$ python -q
>>> import numpy as np
>>> import numpy.linalg as la
>>> np.set_printoptions(suppress=True, linewidth=200)
>>> feats = np.loadtxt("block1.csv", delimiter=",")
>>> feats
array([[ 0.3,  1.2,  0.3,  0.5, -1. , -0.2, -0.6,  0.3,  0. , -0.9],
       [-1.9,  2.4,  0.2,  0.8,  0.1, -0.7, -0.3,  0. , -0.4, -0.6],
       [-0.3, -0.1,  0.7,  0. ,  1.2, -0.9,  1.4, -1.4, -0.5,  0. ],
       [ 0.6, -0.7, -0.5, -1.6,  1.2,  0.7,  1.8, -1.5,  3. ,  0.5],
       [ 0.6,  0.2,  0.1, -0.6,  0.1,  1.7, -0.9, -1.4,  0.6, -0.7],
       [-1.2,  0.7,  0. , -1.2, -0.4, -1.1,  0.8,  1. , -0.5,  0.1],
       [ 0.9, -0.6, -1.1, -0.1,  0.6, -1.2, -1.1, -1.1, -0.5, -0.1],
       [ 0.6, -0.4,  0.3, -0.8, -1.6, -1.1, -1.1,  0.9,  0.6,  0. ],
       [ 0. ,  2.1,  1.3,  0.7,  0.4,  0.8,  0.3, -0.1,  0.7,  0.6],
       [ 2.3,  0. ,  0.2,  3.4, -0.2, -0.8,  1.2,  1.2, -0.7,  0.4],
       [-1.8,  0. ,  0.2, -0.1,  0.4, -0.4, -0.5,  0.1,  0.4,  0.7],
       [-1. ,  0.2,  1. , -1.9,  1.3,  1.6,  0. ,  0.7,  1.1,  1. ]])
>>> other = np.c_[feats[:, :1] @ np.array([[3]]), np.array([2, 1, 2, 0, 2, 1, 1, 1, 0, 0, 1, 2])]
>>> other.round(3)
array([[ 0.9,  2. ],
       [-5.7,  1. ],
       [-0.9,  2. ],
       [ 1.8,  0. ],
       [ 1.8,  2. ],
       [-3.6,  1. ],
       [ 2.7,  1. ],
       [ 1.8,  1. ],
       [ 0. ,  0. ],
       [ 6.9,  0. ],
       [-5.4,  1. ],
       [-3. ,  2. ]])
>>> np.round(la.lstsq(feats, other[:, 0])[0], 3) + 0
array([3., 0., 0., 0., 0., 0., 0., 0., 0., 0.])
>>> la.matrix_rank(other)
np.int64(2)
>>> np.round(la.norm(la.qr(feats)[0].T @ other, axis=0) ** 2 / ((other ** 2).sum(axis=0) + 1e-12), 3)
array([1.  , 0.73])
>>> la.matrix_rank(np.c_[feats, other])
np.int64(11)
>>> np.round(la.norm(other - feats @ la.lstsq(feats, other)[0], axis=0), 3) + 0
array([0.   , 2.382])
>>> O, r_ = la.qr(feats)
>>> O.shape, r_.shape
((12, 10), (10, 10))
>>> np.round(O.T @ O, 3) + 0
array([[1., 0., 0., 0., 0., 0., 0., 0., 0., 0.],
       [0., 1., 0., 0., 0., 0., 0., 0., 0., 0.],
       [0., 0., 1., 0., 0., 0., 0., 0., 0., 0.],
       [0., 0., 0., 1., 0., 0., 0., 0., 0., 0.],
       [0., 0., 0., 0., 1., 0., 0., 0., 0., 0.],
       [0., 0., 0., 0., 0., 1., 0., 0., 0., 0.],
       [0., 0., 0., 0., 0., 0., 1., 0., 0., 0.],
       [0., 0., 0., 0., 0., 0., 0., 1., 0., 0.],
       [0., 0., 0., 0., 0., 0., 0., 0., 1., 0.],
       [0., 0., 0., 0., 0., 0., 0., 0., 0., 1.]])
>>> round(np.trace(O @ O.T), 3)
np.float64(10.0)
>>> np.round(O @ r_, 3) + 0
array([[ 0.3,  1.2,  0.3,  0.5, -1. , -0.2, -0.6,  0.3,  0. , -0.9],
       [-1.9,  2.4,  0.2,  0.8,  0.1, -0.7, -0.3,  0. , -0.4, -0.6],
       [-0.3, -0.1,  0.7,  0. ,  1.2, -0.9,  1.4, -1.4, -0.5,  0. ],
       [ 0.6, -0.7, -0.5, -1.6,  1.2,  0.7,  1.8, -1.5,  3. ,  0.5],
       [ 0.6,  0.2,  0.1, -0.6,  0.1,  1.7, -0.9, -1.4,  0.6, -0.7],
       [-1.2,  0.7,  0. , -1.2, -0.4, -1.1,  0.8,  1. , -0.5,  0.1],
       [ 0.9, -0.6, -1.1, -0.1,  0.6, -1.2, -1.1, -1.1, -0.5, -0.1],
       [ 0.6, -0.4,  0.3, -0.8, -1.6, -1.1, -1.1,  0.9,  0.6,  0. ],
       [ 0. ,  2.1,  1.3,  0.7,  0.4,  0.8,  0.3, -0.1,  0.7,  0.6],
       [ 2.3,  0. ,  0.2,  3.4, -0.2, -0.8,  1.2,  1.2, -0.7,  0.4],
       [-1.8,  0. ,  0.2, -0.1,  0.4, -0.4, -0.5,  0.1,  0.4,  0.7],
       [-1. ,  0.2,  1. , -1.9,  1.3,  1.6,  0. ,  0.7,  1.1,  1. ]])
